>>> import numpy as np
>>> from numpy import linalg as LA
>>> np.set_printoptions(precision=4, suppress=True, linewidth=100, floatmode="fixed")
>>> def rnd(a):
...     return np.round(a, 4) + 0
... 
>>> feats = np.array([[-1, 0, -1], [0, -1, 0], [-1, 0, -1]])
>>> t3 = np.stack([feats, 4 * feats, feats[::-1]])
>>> (t3 @ feats.T).shape
(3, 3, 3)
>>> t3.sum(axis=0)
array([[-6,  0, -6],
       [ 0, -6,  0],
       [-6,  0, -6]])
>>> arr = np.load("layer5.npy")
>>> arr
array([[-0.0494, -0.1871, -0.4606],
       [ 0.0479,  0.1009,  3.8316],
       [-0.0351, -0.0559, -3.1975],
       [ 0.0892,  0.1281,  2.2986],
       [-0.0312, -0.0235, -2.1011],
       [ 0.0922, -0.0917,  2.6063],
       [ 0.0076, -0.0345,  0.4963],
       [-0.0074, -0.1467,  0.3454],
       [-0.0912,  0.0334,  2.6073],
       [ 0.0889, -0.0116,  0.9806],
       [ 0.1321, -0.0585, -0.7720],
       [ 0.0117,  0.0779,  0.3012],
       [-0.1231, -0.1067,  2.9809],
       [-0.0766,  0.0276,  3.2795],
       [-0.0376,  0.0040,  4.1215],
       [ 0.0707,  0.0885, -4.0554],
       [-0.0674,  0.0238,  3.3686],
       [ 0.0577,  0.1113, -2.2976],
       [ 0.0344, -0.0430,  2.1583],
       [ 0.1449, -0.1227,  1.2985],
       [ 0.0294,  0.0476, -4.4871]])
>>> x = np.array([1, -3, -4])
>>> y = arr @ x
>>> b, lr = np.zeros(3), 1 / LA.norm(arr, 2) ** 2
>>> for i in range(4):
...     b -= lr * arr.T @ (arr @ b - y)
...     if i % 1 == 0: print(i, round(LA.norm(arr @ b - y), 4))
... 
0 1.2119
1 1.2107
2 1.2095
3 1.2082
>>> rnd(LA.cond(arr))
np.float64(36.6167)
>>> rnd(b)
array([ 0.0213, -0.0023, -3.9970])
>>> basis = arr[[11, 16]].astype(float)
>>> for _ in range(6):
...     idx = LA.norm(arr[:, None] - basis, axis=-1).argmin(axis=1)
...     basis = np.array([arr[idx == j].mean(axis=0) for j in range(2)])
... 
>>> idx
array([0, 1, 0, 1, 0, 1, 0, 0, 1, 1, 0, 0, 1, 1, 1, 0, 1, 0, 1, 1, 0])
>>> rnd(basis)
array([[ 0.0186, -0.0181, -1.6228],
       [ 0.0092, -0.0053,  2.6847]])
>>> rnd(basis[1] - basis[0])
array([-0.0094,  0.0128,  4.3075])
>>> np.abs(basis[1] - basis[0]).argmax()
np.int64(2)
>>> P = arr @ LA.solve(arr.T @ arr, arr.T)
>>> LA.matrix_rank(np.eye(21) - P)
np.int64(18)
>>> rnd(P @ arr[:, 1])
array([-0.1871,  0.1009, -0.0559,  0.1281, -0.0235, -0.0917, -0.0345, -0.1467,  0.0334, -0.0116,
       -0.0585,  0.0779, -0.1067,  0.0276,  0.0040,  0.0885,  0.0238,  0.1113, -0.0430, -0.1227,
        0.0476])
>>> np.trace(P)
np.float64(3.0)
>>> rnd(LA.eigvalsh(P))
array([0.0000, 0.0000, 0.0000, 0.0000, 0.0000, 0.0000, 0.0000, 0.0000, 0.0000, 0.0000, 0.0000,
       0.0000, 0.0000, 0.0000, 0.0000, 0.0000, 0.0000, 0.0000, 1.0000, 1.0000, 1.0000])
>>> A = np.loadtxt("w.csv", delimiter=",")
>>> rnd(A)
array([[-0.9931, -0.0911, -0.0734],
       [ 0.0828, -0.9905,  0.1101],
       [-0.0828,  0.1033,  0.9912]])
>>> rnd(A @ A.T)
array([[1.0000, 0.0000, 0.0000],
       [0.0000, 1.0000, 0.0000],
       [0.0000, 0.0000, 1.0000]])
>>> X = np.array([[-1, 0], [-1, 1]])
>>> X
array([[-1,  0],
       [-1,  1]])
>>> x = np.array([0, 2, 1])
>>> rnd(LA.det(A))
np.float64(1.0)
>>> rnd(LA.norm(x)), rnd(LA.norm(A @ x))
(np.float64(2.2361), np.float64(2.2361))
>>> [p for p in range(1, 25) if np.allclose(LA.matrix_power(A, p), np.eye(3))]
[]
>>> Uu, sigma, vt = LA.svd(X, full_matrices=False)
>>> rnd(np.sqrt((sigma ** 2).sum())), rnd(LA.norm(X))
(np.float64(1.7321), np.float64(1.7321))
>>> rnd(np.cumsum(sigma ** 2) / np.sum(sigma ** 2))
array([0.8727, 1.0000])
>>> np.allclose(Uu * sigma @ vt, X)
True
>>> rnd(sigma / sigma[0])
array([1.0000, 0.3820])
>>> rnd(sigma)
array([1.6180, 0.6180])
>>> (sigma > 1e-8).sum()
np.int64(2)
>>> th = np.radians(72)
>>> R = np.eye(2)
>>> R[0, 0] = R[1, 1] = np.cos(th)
>>> R[0, 1], R[1, 0] = -np.sin(th), np.sin(th)
>>> rnd(R)
array([[ 0.3090, -0.9511],
       [ 0.9511,  0.3090]])
>>> B = X @ R.T
>>> rnd(LA.svd(X, compute_uv=False)), rnd(LA.svd(B, compute_uv=False))
(array([1.6180, 0.6180]), array([1.6180, 0.6180]))
>>> np.allclose(LA.norm(X, axis=1), LA.norm(B, axis=1))
True
>>> np.allclose(X @ X.T, B @ B.T)
True
>>> np.all(LA.eigvalsh(feats) > 0)
np.False_
>>> W0 = np.load("x.npy")
>>> rnd(W0)
array([[ 0.1340, -0.2319, -2.9880],
       [-1.3403,  2.6706, -0.2673],
       [-2.6806, -1.3469, -0.0157]])
>>> rnd(LA.eigvals(W0).sum().real)
np.float64(2.7889)
>>> rnd(LA.eigvals(W0))
array([-3.0000+0.0000j,  2.8945+0.7888j,  2.8945-0.7888j])
>>> B = LA.inv(A)
>>> (np.abs(B) > 1e-9).astype(int)
array([[1, 1, 1],
       [1, 1, 1],
       [1, 1, 1]])
>>> rnd(A @ B)
array([[1.0000, 0.0000, 0.0000],
       [0.0000, 1.0000, 0.0000],
       [0.0000, 0.0000, 1.0000]])
>>> np.allclose(B, A.T)
True
>>> B = LA.inv(W0)
>>> rnd(LA.inv(B))
array([[ 0.1340, -0.2319, -2.9880],
       [-1.3403,  2.6706, -0.2673],
       [-2.6806, -1.3469, -0.0157]])
>>> (np.abs(B) > 1e-9).astype(int)
array([[1, 1, 1],
       [1, 1, 1],
       [1, 1, 1]])
>>> rnd(LA.cond(W0))
np.float64(1.0)
>>> np.allclose(B, W0.T)
False
>>> rnd(W0 @ B)
array([[1.0000, 0.0000, 0.0000],
       [0.0000, 1.0000, 0.0000],
       [0.0000, 0.0000, 1.0000]])
>>> rnd(np.trace(W0))
np.float64(2.7889)
>>> np.allclose(W0, W0.T)
False
>>> rnd(LA.matrix_power(W0, 2))
array([[ 8.3384,  3.3743, -0.2915],
       [-3.0424,  7.8030,  3.2951],
       [ 1.4881, -2.9543,  8.3700]])
>>> rnd(np.abs(LA.eigvals(W0)).max())
np.float64(3.0)
>>> rnd(np.diff(W0, axis=0))
array([[-1.4743,  2.9025,  2.7207],
       [-1.3403, -4.0175,  0.2516]])
>>> rnd(W0.sum(axis=1))
array([-3.0859,  1.0630, -4.0432])
>>> rnd(np.abs(W0).max())
np.float64(2.988)
>>> rnd(LA.norm(W0))
np.float64(5.1962)
>>> LA.matrix_rank(W0)
np.int64(3)
>>> W0.shape
(3, 3)
>>> B = np.array([[0.0], [0.2], [0.4]])
>>> basis = np.array([[0.0, 2.2, -1.3, 0.0]])
>>> K = B @ basis
>>> rnd(K)
array([[ 0.0000,  0.0000,  0.0000,  0.0000],
       [ 0.0000,  0.4400, -0.2600,  0.0000],
       [ 0.0000,  0.8800, -0.5200,  0.0000]])
>>> B = np.array([[3, 1, 3], [0, 0, 0], [0, 3, 0], [2, 1, 2]])
>>> rnd(np.einsum("ij,ij->i", K, K))
array([0.0000, 0.2612, 1.0448])
>>> rnd(np.einsum("ij->j", K))
array([ 0.0000,  1.3200, -0.7800,  0.0000])
>>> LA.matrix_rank(K @ B)
np.int64(1)
>>> LA.lstsq(K[:-1].T, K[-1])[2]
np.int32(1)
>>> mat = np.load("run18.npy")
>>> rnd(mat)
array([[-0.4540,  0.8910,  0.0000],
       [-0.8910, -0.4540,  0.0000],
       [ 0.0000,  0.0000,  1.0000]])
>>> P = np.triu(np.array([[1, 1, 1], [2, 0, 2], [1, 1, 0]]), 1) + np.eye(3)
>>> B = P @ mat @ LA.inv(P)
>>> LA.matrix_rank(B)
np.int64(3)
>>> rnd(np.poly(B))
array([ 1.0000, -0.0920,  0.0920, -1.0000])
>>> rng = np.random.default_rng(34)
>>> idx = rng.integers(0, 2, 3)
>>> M = (idx[:, None] == idx) * -2 + np.eye(3)
>>> M
array([[-1.0000, -2.0000, -2.0000],
       [-2.0000, -1.0000, -2.0000],
       [-2.0000, -2.0000, -1.0000]])
>>> f = np.array([2, 2, 2])
>>> np.polyval(f, M[1])
array([6.0000, 2.0000, 6.0000])
>>> np.array([np.convolve(row, f, "same") for row in M])
array([[ -6.0000, -10.0000,  -8.0000],
       [ -6.0000, -10.0000,  -6.0000],
       [ -8.0000, -10.0000,  -6.0000]])
>>> np.cross(M[1, :3], M[0, :3])
array([-2.0000, -2.0000,  3.0000])
>>> O, R = LA.qr(M)
>>> rnd(R)
array([[ 3.0000,  2.6667,  2.6667],
       [ 0.0000, -1.3744, -0.6468],
       [ 0.0000,  0.0000,  1.2127]])
>>> rnd(O @ R)
array([[-1.0000, -2.0000, -2.0000],
       [-2.0000, -1.0000, -2.0000],
       [-2.0000, -2.0000, -1.0000]])
>>> np.allclose(R.T @ R, M.T @ M)
True
